In [1]: import numpy as np

In [2]: np.set_printoptions(precision=3, suppress=True, linewidth=140)

In [3]: mat = np.load("dump.npy")

In [4]: mat
Out[4]: 
array([[ 2.982, -7.349, -4.246,  4.367],
       [-0.689, -2.89 , -8.852,  3.58 ],
       [ 4.487, -8.15 , -0.158,  3.663],
       [ 3.17 , -7.505, -3.853,  4.334],
       [-1.919, -0.911, -9.353,  2.83 ],
       [ 2.778, -7.169, -4.648,  4.391],
       [ 1.328,  1.894,  9.18 , -3.222],
       [ 4.226, -8.114, -1.086,  3.888],
       [ 5.09 , -7.021,  4.59 ,  1.93 ],
       [ 3.482, -2.052,  9.034, -1.43 ],
       [ 4.694, -5.086,  7.207,  0.392],
       [ 4.823, -5.527,  6.76 ,  0.704],
       [ 1.208, -5.481, -7.088,  4.274],
       [-4.724,  5.182, -7.115, -0.459],
       [-2.133,  6.535,  5.776, -4.402],
       [ 5.078, -6.839,  4.934,  1.76 ],
       [-5.093,  7.181, -4.259, -2.087],
       [ 4.093, -8.071, -1.507,  3.978],
       [ 1.616,  1.423,  9.281, -3.038],
       [-2.988,  7.354,  4.235, -4.366]])

In [5]: T = np.stack([mat, 4 * mat, mat[::-1]])

In [6]: np.linalg.norm(T, axis=(1, 2))
Out[6]: array([ 44.721, 178.885,  44.721])

In [7]: (T @ mat.T).shape
Out[7]: (3, 20, 20)

In [8]: np.linalg.matrix_rank(T)
Out[8]: array([2, 2, 2])

In [9]: round(float(np.trace(np.linalg.pinv(mat) @ mat)), 3)
Out[9]: 2.0

In [10]: mat @ np.linalg.pinv(mat) @ mat
Out[10]: 
array([[ 2.982, -7.349, -4.246,  4.367],
       [-0.689, -2.89 , -8.852,  3.58 ],
       [ 4.487, -8.15 , -0.158,  3.663],
       [ 3.17 , -7.505, -3.853,  4.334],
       [-1.919, -0.911, -9.353,  2.83 ],
       [ 2.778, -7.169, -4.648,  4.391],
       [ 1.328,  1.894,  9.18 , -3.222],
       [ 4.226, -8.114, -1.086,  3.888],
       [ 5.09 , -7.021,  4.59 ,  1.93 ],
       [ 3.482, -2.052,  9.034, -1.43 ],
       [ 4.694, -5.086,  7.207,  0.392],
       [ 4.823, -5.527,  6.76 ,  0.704],
       [ 1.208, -5.481, -7.088,  4.274],
       [-4.724,  5.182, -7.115, -0.459],
       [-2.133,  6.535,  5.776, -4.402],
       [ 5.078, -6.839,  4.934,  1.76 ],
       [-5.093,  7.181, -4.259, -2.087],
       [ 4.093, -8.071, -1.507,  3.978],
       [ 1.616,  1.423,  9.281, -3.038],
       [-2.988,  7.354,  4.235, -4.366]])

In [11]: print(np.unique(mat.round(6), axis=0).shape)
(20, 4)

In [12]: U, sv, Vt = np.linalg.svd(mat)

In [13]: vecs = Vt[:(sv > 1e-8).sum()]

In [14]: rng = np.random.default_rng(1)

In [15]: x0 = mat[13] + 5 * mat[7] + rng.integers(2) * np.eye(4)[1]

In [16]: x0
Out[16]: array([ 16.408, -35.389, -12.546,  18.981])

In [17]: print(np.round(np.linalg.norm(x0 - vecs.T @ vecs @ x0), 3))
0.0
